% ipython --no-banner

In [1]: import numpy as np

In [2]: np.set_printoptions(precision=2, suppress=True, linewidth=100)

In [3]: data = np.loadtxt("m.csv", delimiter=",")

In [4]: data
Out[4]: 
array([[ 1., -2.,  1.,  0., -2.,  2.,  0.,  1.,  1.],
       [-2.,  1.,  0., -1.,  2.,  0.,  2.,  1.,  0.],
       [ 0.,  0., -1., -1.,  1.,  0., -1.,  1.,  1.],
       [ 0., -2.,  1.,  1.,  0., -1.,  2., -2.,  2.],
       [-2.,  2.,  2., -2.,  0., -1.,  1.,  0.,  2.],
       [ 0., -1.,  1., -2.,  0.,  2., -1., -1., -1.],
       [ 0., -1.,  2.,  2.,  2.,  2., -2.,  0.,  1.],
       [ 0., -2.,  2., -1.,  0.,  1., -1.,  1.,  0.],
       [-1.,  1.,  0., -2.,  0.,  0., -2.,  1.,  2.]])

In [5]: out = data[0, 0] * data[1:] - np.outer(data[1:, 0], data[0])

In [6]: out
Out[6]: 
array([[ 0., -3.,  2., -1., -2.,  4.,  2.,  3.,  2.],
       [ 0.,  0., -1., -1.,  1.,  0., -1.,  1.,  1.],
       [ 0., -2.,  1.,  1.,  0., -1.,  2., -2.,  2.],
       [ 0., -2.,  4., -2., -4.,  3.,  1.,  2.,  4.],
       [ 0., -1.,  1., -2.,  0.,  2., -1., -1., -1.],
       [ 0., -1.,  2.,  2.,  2.,  2., -2.,  0.,  1.],
       [ 0., -2.,  2., -1.,  0.,  1., -1.,  1.,  0.],
       [ 0., -1.,  1., -2., -2.,  2., -2.,  2.,  3.]])

In [7]: np.linalg.matrix_rank(out), np.linalg.matrix_rank(data)
Out[7]: (np.int64(8), np.int64(9))

In [8]: np.flatnonzero(~out.round(6).any(axis=1))
Out[8]: array([], dtype=int64)

In [9]: x = np.array([-3, 1, 3, 1, 2, 0, 0, 2, -1])

In [10]: target = data @ x

In [11]: target
Out[11]: array([-5., 12., -1., -4., 10., -1., 10.,  5.,  2.])

In [12]: np.linalg.solve(data.T, data[1])
Out[12]: array([-0.,  1.,  0.,  0.,  0., -0.,  0., -0., -0.])
